In [1]: import numpy as np

In [2]: np.set_printoptions(suppress=True, linewidth=100)

In [3]: A = np.load("layer10.npy")

In [4]: A
Out[4]: 
array([[-4,  1, -9, -9],
       [-7,  7,  6,  7],
       [-7,  7,  6,  7]])

In [5]: out = np.array([[-2, -1, -1], [3, 0, 3]])

In [6]: cent = np.kron(out, A)

In [7]: round(float(np.linalg.norm(cent, 2)), 4), np.round(np.linalg.norm(out, 2) * np.linalg.norm(A, 2), 4)
Out[7]: (98.0632, np.float64(98.0632))

In [8]: cent.shape
Out[8]: (6, 12)

In [9]: cent
Out[9]: 
array([[  8,  -2,  18,  18,   4,  -1,   9,   9,   4,  -1,   9,   9],
       [ 14, -14, -12, -14,   7,  -7,  -6,  -7,   7,  -7,  -6,  -7],
       [ 14, -14, -12, -14,   7,  -7,  -6,  -7,   7,  -7,  -6,  -7],
       [-12,   3, -27, -27,   0,   0,   0,   0, -12,   3, -27, -27],
       [-21,  21,  18,  21,   0,   0,   0,   0, -21,  21,  18,  21],
       [-21,  21,  18,  21,   0,   0,   0,   0, -21,  21,  18,  21]])

In [10]: m1 = np.loadtxt("run0.csv", delimiter=",")

In [11]: m1
Out[11]: 
array([[ -6.,  -1.,  -4.,   3.],
       [  0.,  -2.,  -2.,   0.],
       [  0.,   3.,   3.,   0.],
       [-18.,   1.,  -8.,   9.]])

In [12]: [round(float(x), 4) for x in np.linalg.svd(m1, compute_uv=False)[:3]]
Out[12]: [23.0384, 5.2185, 0.0]

In [13]: out = m1 / np.linalg.norm(m1, axis=1, keepdims=True)

In [14]: G = out @ out.T

In [15]: (G - 2 * np.eye(4)).round(6).argmax(axis=1)
Out[15]: array([3, 0, 3, 0])

In [16]: round(float(np.degrees(np.arccos(np.clip(G[0, 1], -1, 1)))), 4)
Out[16]: 63.3196
